% ipython --no-banner

In [1]: import numpy as np

In [2]: np.set_printoptions(suppress=True, linewidth=200)

In [3]: f = np.array([3, 1, -1])

In [4]: rng = np.random.default_rng(54)

In [5]: W0 = np.outer(rng.normal(size=19), f) + 0.3 * rng.normal(size=(19, 3))

In [6]: W0.round(2)
Out[6]: 
array([[-2.74, -0.68,  0.63],
       [-0.25, -0.12,  0.09],
       [ 3.98,  1.72, -0.83],
       [ 5.35,  1.65, -1.92],
       [-1.32, -0.49,  0.35],
       [ 3.68,  1.  , -1.53],
       [-1.59, -0.84,  0.23],
       [-0.06, -0.25, -0.36],
       [ 3.49,  1.63, -1.07],
       [-0.88, -0.4 ,  0.49],
       [ 6.77,  2.41, -1.94],
       [-7.91, -2.62,  2.45],
       [-1.18, -0.09,  0.2 ],
       [-2.02, -0.83,  0.63],
       [-0.97, -0.59,  0.44],
       [ 0.15,  0.56, -0.06],
       [-4.67, -1.46,  1.21],
       [ 3.61,  1.21, -1.35],
       [-3.75, -1.1 ,  1.36]])

In [7]: Y = np.c_[W0[:, :1] @ np.array([[2]]), np.array([2, 5, -8, 5, 1, 5, -6, 0, -7, 0, -7, 6, -5, -1, 3, 8, -7, -3, -3])]

In [8]: Y.round(2)
Out[8]: 
array([[ -5.48,   2.  ],
       [ -0.51,   5.  ],
       [  7.96,  -8.  ],
       [ 10.7 ,   5.  ],
       [ -2.64,   1.  ],
       [  7.35,   5.  ],
       [ -3.17,  -6.  ],
       [ -0.11,   0.  ],
       [  6.97,  -7.  ],
       [ -1.76,   0.  ],
       [ 13.53,  -7.  ],
       [-15.82,   6.  ],
       [ -2.36,  -5.  ],
       [ -4.03,  -1.  ],
       [ -1.93,   3.  ],
       [  0.31,   8.  ],
       [ -9.34,  -7.  ],
       [  7.22,  -3.  ],
       [ -7.5 ,  -3.  ]])

In [9]: np.linalg.matrix_rank(Y)
Out[9]: np.int64(2)

In [10]: proj = Y @ np.linalg.solve(Y.T @ Y, Y.T)

In [11]: np.round(np.linalg.eigvalsh(proj), 2) + 0
Out[11]: array([0., 0., 0., 0., 0., 0., 0., 0., 0., 0., 0., 0., 0., 0., 0., 0., 0., 1., 1.])

In [12]: np.round(proj @ Y[:, 0], 2)
Out[12]: array([ -5.48,  -0.51,   7.96,  10.7 ,  -2.64,   7.35,  -3.17,  -0.11,   6.97,  -1.76,  13.53, -15.82,  -2.36,  -4.03,  -1.93,   0.31,  -9.34,   7.22,  -7.5 ])

In [13]: np.linalg.matrix_rank(np.eye(19) - proj)
Out[13]: np.int64(17)

In [14]: U, sv, Vt = np.linalg.svd(W0)

In [15]: np.argmax(sv[:-1] / (sv[1:] + 1e-6)) + 1
Out[15]: np.int64(1)

In [16]: Y = U[:, :1] @ np.diag(sv[:1]) @ Vt[:1]

In [17]: round(np.linalg.norm(W0 - Y) / np.linalg.norm(W0), 2)
Out[17]: np.float64(0.08)

In [18]: np.linalg.matrix_rank(W0, rtol=0.05)
Out[18]: np.int64(2)

In [19]: np.linalg.matrix_rank(Y)
Out[19]: np.int64(1)

In [20]: round(float(np.abs(W0 - Y).max()), 2)
Out[20]: 0.46

In [21]: feats = np.load("x.npy")

In [22]: feats
Out[22]: 
array([[4, 4, 0],
       [4, 5, 1],
       [0, 1, 1]])

In [23]: # looks like rank 2

In [24]: feats @ feats
Out[24]: 
array([[32, 36,  4],
       [36, 42,  6],
       [ 4,  6,  2]])

In [25]: round(np.linalg.det(feats), 2)
Out[25]: np.float64(0.0)

In [26]: round(np.abs(np.linalg.eigvals(feats)).max(), 2)
Out[26]: np.float64(8.61)

In [27]: np.trace(feats)
Out[27]: np.int64(10)

In [28]: np.linalg.matrix_power(feats, 4)
Out[28]: 
array([[2336, 2688,  352],
       [2688, 3096,  408],
       [ 352,  408,   56]])

In [29]: (feats - feats.T) / 2
Out[29]: 
array([[0., 0., 0.],
       [0., 0., 0.],
       [0., 0., 0.]])

In [30]: (feats + feats.T) / 2
Out[30]: 
array([[4., 4., 0.],
       [4., 5., 1.],
       [0., 1., 1.]])

In [31]: F = np.array([[-3, 3, 3], [-6, 0, 0], [-2, 4, 4]])

In [32]: # looks like rank 2

In [33]: rk = np.linalg.matrix_rank(F)

In [34]: rk
Out[34]: np.int64(2)

In [35]: null = np.linalg.svd(F)[2][rk:].T

In [36]: [int(np.linalg.matrix_rank(F[:, :j + 1])) for j in range(3)]
Out[36]: [1, 2, 2]

In [37]: [int(np.linalg.matrix_rank(F[:i])) for i in range(1, len(F) + 1)]
Out[37]: [1, 2, 2]

In [38]: np.round(null @ null.T, 2)
Out[38]: 
array([[ 0. ,  0. ,  0. ],
       [ 0. ,  0.5, -0.5],
       [ 0. , -0.5,  0.5]])

In [39]: U, sv, Vt = np.linalg.svd(F)

In [40]: evecs = Vt[:(sv > 1e-8).sum()]

In [41]: vec = F[0] + -3 * F[2] + rng.integers(2) * np.eye(3)[0]

In [42]: vec
Out[42]: array([ 3., -9., -9.])

In [43]: round(float(np.linalg.norm(vec - evecs.T @ evecs @ vec)), 2)
Out[43]: 0.0

In [44]: np.round(np.abs(np.linalg.svd(W0)[2][-1]), 2)
Out[44]: array([0.41, 0.54, 0.73])

In [45]: [round(float(x), 2) for x in np.linalg.svd(W0, compute_uv=False)[:3]]
Out[45]: [17.28, 1.17, 0.76]

In [46]: data = np.array([[0, 0, 0, 0], [0, 0, 0, 2], [0, 0, 0, 0], [1, 0, 0, 0]])

In [47]: np.round(np.linalg.svd(data, compute_uv=False), 2)
Out[47]: array([2., 1., 0., 0.])

In [48]: data.T @ data
Out[48]: 
array([[1, 0, 0, 0],
       [0, 0, 0, 0],
       [0, 0, 0, 0],
       [0, 0, 0, 4]])

In [49]: np.round(np.linalg.pinv(data), 2)
Out[49]: 
array([[0. , 0. , 0. , 1. ],
       [0. , 0. , 0. , 0. ],
       [0. , 0. , 0. , 0. ],
       [0. , 0.5, 0. , 0. ]])

In [50]: data[:, 0] @ data[:, 1]
Out[50]: np.int64(0)

In [51]: (data + data.T) / 2
Out[51]: 
array([[0. , 0. , 0. , 0.5],
       [0. , 0. , 0. , 1. ],
       [0. , 0. , 0. , 0. ],
       [0.5, 1. , 0. , 0. ]])

In [52]: (data - data.T) / 2
Out[52]: 
array([[ 0. ,  0. ,  0. , -0.5],
       [ 0. ,  0. ,  0. ,  1. ],
       [ 0. ,  0. ,  0. ,  0. ],
       [ 0.5, -1. ,  0. ,  0. ]])

In [53]: np.round(np.sort(np.abs(np.linalg.eigvals(data))), 2)
Out[53]: array([0., 0., 0., 0.])

In [54]: np.linalg.matrix_power(data, 2)
Out[54]: 
array([[0, 0, 0, 0],
       [2, 0, 0, 0],
       [0, 0, 0, 0],
       [0, 0, 0, 0]])

In [55]: Xc = (W0 - W0.mean(axis=0)) / W0.std(axis=0)

In [56]: Xc.std(axis=0)
Out[56]: array([1., 1., 1.])

In [57]: beta = np.linalg.lstsq(np.delete(Xc, 0, axis=1), Xc[:, 0])[0]

In [58]: np.abs(beta).argmax()
Out[58]: np.int64(1)

In [59]: X = np.load("mat.npy")

In [60]: X
Out[60]: 
array([[0, 0, 1, 0],
       [0, 0, 0, 1],
       [1, 0, 0, 0],
       [0, 1, 0, 0]])

In [61]: np.round(np.sort(np.abs(np.linalg.eigvals(X)))[::-1], 2)
Out[61]: array([1., 1., 1., 1.])

In [62]: np.linalg.matrix_power(X, 100)
Out[62]: 
array([[1, 0, 0, 0],
       [0, 1, 0, 0],
       [0, 0, 1, 0],
       [0, 0, 0, 1]])

In [63]: X @ np.ones(4)
Out[63]: array([1., 1., 1., 1.])

In [64]: pr = np.eye(4)[1]

In [65]: for _ in range(3):
    ...:     pr = pr @ X
    ...:     print(pr.round(2))
    ...: 
[0. 0. 0. 1.]
[0. 1. 0. 0.]
[0. 0. 0. 1.]

In [66]: np.round(np.linalg.eigvalsh(X).min(), 2)
Out[66]: np.float64(-1.0)

In [67]: np.all(np.linalg.eigvalsh(X) > 0)
Out[67]: np.False_

In [68]: m1 = np.load("arr.npy")

In [69]: m1
Out[69]: 
array([[  0.29,  22.77,   2.29],
       [ -0.21,   1.31,   1.1 ],
       [ -0.25,  12.83,   2.39],
       [  0.14,  -5.31,   4.54],
       [ -0.57, -11.32,   0.63],
       [  0.58, -35.79,   1.5 ],
       [ -0.94,  21.59,  -1.48],
       [ -0.92,  -7.19, -11.69],
       [  0.72,  16.43,  -3.24],
       [ -0.21, -11.25,  -4.38],
       [  1.5 ,  25.22,  -0.94],
       [  0.33,  -6.31,  -0.16],
       [  1.33,  19.57,   0.96],
       [ -1.1 ,  30.37,   1.73],
       [ -0.04,  42.53,   5.83],
       [ -0.79,   0.63,   1.8 ],
       [ -0.47,  -4.71,  -4.99],
       [  0.13,  14.86,   4.89],
       [ -0.36, -13.21,  -6.5 ],
       [ -0.13, -24.87,  -2.91],
       [  0.87, -23.18,   0.06],
       [  0.98,  36.52,  -1.86],
       [ -0.58,   3.21,  -7.89],
       [  1.46,  -3.46,  -1.11],
       [ -1.13,  28.05,   3.24],
       [  0.15, -31.85,   2.76],
       [  0.72,  -8.13,   3.79]])

In [70]: Xc = m1 - m1.mean(axis=0)

In [71]: evecs = np.linalg.svd(Xc)[2][:2]

In [72]: Y = Xc - Xc @ evecs.T @ evecs

In [73]: np.round(Y.std(axis=0), 2) + 0
Out[73]: array([0.74, 0.  , 0.03])

In [74]: np.round((Xc @ evecs.T).std(axis=0), 2)
Out[74]: array([20.5 ,  3.93])

In [75]: np.round(np.diag(evecs.T @ evecs), 2) + 0
Out[75]: array([0., 1., 1.])

In [76]: dist = np.linalg.norm(m1[:, None] - m1[None], axis=-1)

In [77]: np.linalg.matrix_rank(dist ** 2)
Out[77]: np.int64(5)

In [78]: dist.shape
Out[78]: (27, 27)

In [79]: np.flatnonzero(dist[5] < dist.mean() / 2)
Out[79]: array([ 5, 19, 25])

In [80]: np.unravel_index(dist.round(6).argmax(), dist.shape)
Out[80]: (np.int64(5), np.int64(14))

In [81]: E = np.array([[-4, -4, 0, -1], [1, 4, 4, -2], [0, 3, 2, 4], [0, 2, 0, -3]])

In [82]: E
Out[82]: 
array([[-4, -4,  0, -1],
       [ 1,  4,  4, -2],
       [ 0,  3,  2,  4],
       [ 0,  2,  0, -3]])

In [83]: O, r_ = np.linalg.qr(E)

In [84]: round(np.trace(O @ O.T), 2)
Out[84]: np.float64(4.0)

In [85]: r_.round(2)
Out[85]: 
array([[ 4.12,  4.85,  0.97,  0.49],
       [ 0.  , -4.63, -3.73,  0.08],
       [ 0.  ,  0.  ,  2.26, -0.08],
       [ 0.  ,  0.  ,  0.  , -5.45]])

In [86]: np.round(O.T @ O, 2) + 0
Out[86]: 
array([[1., 0., 0., 0.],
       [0., 1., 0., 0.],
       [0., 0., 1., 0.],
       [0., 0., 0., 1.]])

In [87]: O.shape, r_.shape
Out[87]: ((4, 4), (4, 4))
